$ ipython --no-banner

In [1]: import numpy as np

In [2]: from numpy import linalg as LA

In [3]: np.set_printoptions(precision=1, suppress=True, linewidth=200, floatmode="fixed")

In [4]: J = np.array([[-1, -1, -1, -1, -1],
   ...:     [-1, -2, -2, -2, -2],
   ...:     [-1, -2, -3, -3, -3],
   ...:     [-1, -2, -3, -4, -4],
   ...:     [-1, -2, -3, -4, -5]])

In [5]: evals, evecs = LA.eigh(J)

In [6]: np.unique(evals.round(6) + 0, return_counts=True)[1]
Out[6]: array([1, 1, 1, 1, 1])

In [7]: np.round(evecs.T @ J @ evecs, 1) + 0
Out[7]: 
array([[-12.3,   0.0,   0.0,   0.0,   0.0],
       [  0.0,  -1.4,   0.0,   0.0,   0.0],
       [  0.0,   0.0,  -0.6,   0.0,   0.0],
       [  0.0,   0.0,   0.0,  -0.4,   0.0],
       [  0.0,   0.0,   0.0,   0.0,  -0.3]])

In [8]: print(LA.svd(J, compute_uv=False))
[12.3  1.4  0.6  0.4  0.3]

In [9]: print(np.round(evecs.T @ evecs, 1) + 0)
[[1.0 0.0 0.0 0.0 0.0]
 [0.0 1.0 0.0 0.0 0.0]
 [0.0 0.0 1.0 0.0 0.0]
 [0.0 0.0 0.0 1.0 0.0]
 [0.0 0.0 0.0 0.0 1.0]]

In [10]: evals
Out[10]: array([-12.3,  -1.4,  -0.6,  -0.4,  -0.3])

In [11]: print(np.round(evals.sum(), 1), np.trace(J))
-15.0 -15

In [12]: M = np.load("arr.npy")

In [13]: M
Out[13]: 
array([[2, 8, 3, 9, 5, 5, 9, 3, 6],
       [0, 9, 5, 3, 0, 6, 2, 0, 4],
       [0, 0, 2, 6, 1, 4, 4, 2, 7],
       [0, 0, 0, 4, 4, 6, 2, 8, 6],
       [0, 0, 0, 0, 5, 4, 9, 9, 6],
       [0, 0, 0, 0, 0, 5, 9, 5, 9],
       [0, 0, 0, 0, 0, 0, 2, 5, 9],
       [0, 0, 0, 0, 0, 0, 0, 3, 7],
       [0, 0, 0, 0, 0, 0, 0, 0, 7]])

In [14]: u = np.array([2, -3, -3, -1, -1, 3, -2, 3, 3])

In [15]: other = M + np.outer(u, np.eye(9)[0])

In [16]: print(round(LA.det(other) / LA.det(M), 1), round(float(1 + LA.solve(M, u)[0]), 1))
47.9 47.9

In [17]: other
Out[17]: 
array([[ 4.0,  8.0,  3.0,  9.0,  5.0,  5.0,  9.0,  3.0,  6.0],
       [-3.0,  9.0,  5.0,  3.0,  0.0,  6.0,  2.0,  0.0,  4.0],
       [-3.0,  0.0,  2.0,  6.0,  1.0,  4.0,  4.0,  2.0,  7.0],
       [-1.0,  0.0,  0.0,  4.0,  4.0,  6.0,  2.0,  8.0,  6.0],
       [-1.0,  0.0,  0.0,  0.0,  5.0,  4.0,  9.0,  9.0,  6.0],
       [ 3.0,  0.0,  0.0,  0.0,  0.0,  5.0,  9.0,  5.0,  9.0],
       [-2.0,  0.0,  0.0,  0.0,  0.0,  0.0,  2.0,  5.0,  9.0],
       [ 3.0,  0.0,  0.0,  0.0,  0.0,  0.0,  0.0,  3.0,  7.0],
       [ 3.0,  0.0,  0.0,  0.0,  0.0,  0.0,  0.0,  0.0,  7.0]])
